$ python -q
>>> import numpy as np
>>> np.set_printoptions(precision=2, suppress=True, linewidth=120)
>>> K = np.load("w.npy")
>>> K
array([[-3.,  1.,  0.,  0.,  0.,  0.,  0.,  0.,  0.,  0.,  0.,  0.,  0.],
       [ 0., -3.,  1.,  0.,  0.,  0.,  0.,  0.,  0.,  0.,  0.,  0.,  0.],
       [ 0.,  0., -3.,  1.,  0.,  0.,  0.,  0.,  0.,  0.,  0.,  0.,  0.],
       [ 0.,  0.,  0., -3.,  1.,  0.,  0.,  0.,  0.,  0.,  0.,  0.,  0.],
       [ 0.,  0.,  0.,  0., -3.,  1.,  0.,  0.,  0.,  0.,  0.,  0.,  0.],
       [ 0.,  0.,  0.,  0.,  0., -3.,  1.,  0.,  0.,  0.,  0.,  0.,  0.],
       [ 0.,  0.,  0.,  0.,  0.,  0., -3.,  1.,  0.,  0.,  0.,  0.,  0.],
       [ 0.,  0.,  0.,  0.,  0.,  0.,  0., -3.,  1.,  0.,  0.,  0.,  0.],
       [ 0.,  0.,  0.,  0.,  0.,  0.,  0.,  0., -3.,  1.,  0.,  0.,  0.],
       [ 0.,  0.,  0.,  0.,  0.,  0.,  0.,  0.,  0., -3.,  1.,  0.,  0.],
       [ 0.,  0.,  0.,  0.,  0.,  0.,  0.,  0.,  0.,  0., -3.,  1.,  0.],
       [ 0.,  0.,  0.,  0.,  0.,  0.,  0.,  0.,  0.,  0.,  0., -3.,  1.],
       [ 0.,  0.,  0.,  0.,  0.,  0.,  0.,  0.,  0.,  0.,  0.,  0., -3.]])
>>> rng = np.random.default_rng(312)
>>> M2 = K + rng.integers(-2, 3, (13, 9)) @ rng.integers(-2, 3, (9, 13))
>>> M2
array([[ -8.,  -3.,   5.,  12.,   5.,  -2., -10.,  -1.,  12.,  -3.,  -2.,   0.,   3.],
       [ -4., -13.,   7.,  -4.,   2.,  -5., -11.,  -4.,   6.,  -1.,   6., -15.,  -3.],
       [ -8.,  -6.,  -1.,   1.,  -6.,   2.,  -7.,   0.,  -2.,  -5.,  -8.,  -8.,  -6.],
       [  3.,  -2.,  10.,   1.,  10.,  -8.,   2.,   0.,  11.,  -2.,   7.,   7.,   9.],
       [ -5.,  -5.,   7.,  12.,   1.,   2.,  -4.,   9.,   4.,  -3., -12.,   0.,  -2.],
       [ -2.,  -1.,  -1., -10., -12.,  -4.,   7.,   5.,  -8.,  -6.,  -4.,  -2.,  -6.],
       [ -5.,   6.,  -7.,  -8.,  -7.,   1.,  -1.,  -4.,  -5.,   6.,   7.,  -7.,   0.],
       [  3.,  -4.,   4.,  -6.,   0.,  -8.,   3.,  -5.,   9.,  -4.,   6.,   2.,   0.],
       [  3.,   8., -10.,   4.,  -9.,  -1.,   3.,  12.,  -2.,  -2.,   1.,   6.,   0.],
       [ -3.,  -2.,  -3.,   8.,  -5.,  10.,  -9.,  -1.,  -5.,  -5.,  -6.,  -4.,   2.],
       [-17.,   6.,   2.,   2.,  -1.,  -5.,   3.,  -3.,   8.,   7.,  -1.,  -3.,   2.],
       [ -1.,  -4.,  -4.,  10.,   4.,   9., -20.,  -4.,  -3.,   0.,  -5., -12.,  -2.],
       [  5.,   4., -12.,   8.,   2.,  16.,  -5.,  -3., -11.,   6., -11.,   2.,  -7.]])
>>> np.linalg.matrix_rank(M2 - K, tol=1e-8)
np.int64(9)
>>> np.round(np.linalg.svd(M2 - K, compute_uv=False), 2) + 0
array([46.61, 42.85, 33.41, 26.08, 23.7 , 16.36,  9.37,  7.22,  3.46,  0.  ,  0.  ,  0.  ,  0.  ])
>>> np.abs(M2 - K).sum(axis=1)
array([64., 77., 60., 74., 68., 64., 66., 50., 61., 61., 62., 76., 89.])
>>> labels = rng.permutation(13)
>>> M2 = K[:, labels] * rng.choice([-1, 1], 13)
>>> M2
array([[-0.,  0., -0.,  0., -3., -0.,  0., -0.,  1., -0., -0.,  0., -0.],
       [-0.,  0., -0.,  0.,  0., -0.,  0., -0., -3., -0., -0.,  1., -0.],
       [-0.,  1., -0.,  0.,  0., -0.,  0., -0.,  0., -0., -0., -3., -0.],
       [-0., -3., -0.,  0.,  0., -0.,  0., -0.,  0., -1., -0.,  0., -0.],
       [-1.,  0., -0.,  0.,  0., -0.,  0., -0.,  0.,  3., -0.,  0., -0.],
       [ 3.,  0., -0.,  0.,  0., -0.,  0., -0.,  0., -0., -0.,  0., -1.],
       [-0.,  0., -0.,  0.,  0., -0.,  0., -0.,  0., -0., -1.,  0.,  3.],
       [-0.,  0., -0.,  0.,  0., -0.,  0., -1.,  0., -0.,  3.,  0., -0.],
       [-0.,  0., -0.,  1.,  0., -0.,  0.,  3.,  0., -0., -0.,  0., -0.],
       [-0.,  0., -0., -3.,  0., -1.,  0., -0.,  0., -0., -0.,  0., -0.],
       [-0.,  0., -1.,  0.,  0.,  3.,  0., -0.,  0., -0., -0.,  0., -0.],
       [-0.,  0.,  3.,  0.,  0., -0.,  1., -0.,  0., -0., -0.,  0., -0.],
       [-0.,  0., -0.,  0.,  0., -0., -3., -0.,  0., -0., -0.,  0., -0.]])
>>> U, _, Vt = np.linalg.svd(K.T @ M2)
>>> labels
array([ 5,  3, 11,  9,  0, 10, 12,  8,  1,  4,  7,  2,  6])
>>> X = np.load("x.npy")
>>> X
array([[6., 0., 5., 0., 0., 0., 5., 0., 5.],
       [0., 6., 0., 0., 5., 5., 0., 5., 0.],
       [5., 0., 6., 0., 0., 0., 5., 0., 5.],
       [0., 0., 0., 6., 0., 0., 0., 0., 0.],
       [0., 5., 0., 0., 6., 5., 0., 5., 0.],
       [0., 5., 0., 0., 5., 6., 0., 5., 0.],
       [5., 0., 5., 0., 0., 0., 6., 0., 5.],
       [0., 5., 0., 0., 5., 5., 0., 6., 0.],
       [5., 0., 5., 0., 0., 0., 5., 0., 6.]])
>>> evals, V = np.linalg.eigh(X)
>>> np.round(V @ np.diag(evals) @ V.T, 2) + 0
array([[6., 0., 5., 0., 0., 0., 5., 0., 5.],
       [0., 6., 0., 0., 5., 5., 0., 5., 0.],
       [5., 0., 6., 0., 0., 0., 5., 0., 5.],
       [0., 0., 0., 6., 0., 0., 0., 0., 0.],
       [0., 5., 0., 0., 6., 5., 0., 5., 0.],
       [0., 5., 0., 0., 5., 6., 0., 5., 0.],
       [5., 0., 5., 0., 0., 0., 6., 0., 5.],
       [0., 5., 0., 0., 5., 5., 0., 6., 0.],
       [5., 0., 5., 0., 0., 0., 5., 0., 6.]])
>>> evals
array([ 1.,  1.,  1.,  1.,  1.,  1.,  6., 21., 21.])
>>> np.unique(evals.round(6) + 0, return_counts=True)[1]
array([6, 1, 2])
>>> np.round(evals.sum(), 2), np.trace(X)
(np.float64(54.0), np.float64(54.0))
>>> np.linalg.eigvalsh(X + 4 * np.eye(9))
array([ 5.,  5.,  5.,  5.,  5.,  5., 10., 25., 25.])
>>> np.linalg.svd(X, compute_uv=False)
array([21., 21.,  6.,  1.,  1.,  1.,  1.,  1.,  1.])
>>> np.linalg.eigvalsh(X @ X)
array([  1.,   1.,   1.,   1.,   1.,   1.,  36., 441., 441.])
>>> np.round(V.T @ V, 2) + 0
array([[1., 0., 0., 0., 0., 0., 0., 0., 0.],
       [0., 1., 0., 0., 0., 0., 0., 0., 0.],
       [0., 0., 1., 0., 0., 0., 0., 0., 0.],
       [0., 0., 0., 1., 0., 0., 0., 0., 0.],
       [0., 0., 0., 0., 1., 0., 0., 0., 0.],
       [0., 0., 0., 0., 0., 1., 0., 0., 0.],
       [0., 0., 0., 0., 0., 0., 1., 0., 0.],
       [0., 0., 0., 0., 0., 0., 0., 1., 0.],
       [0., 0., 0., 0., 0., 0., 0., 0., 1.]])
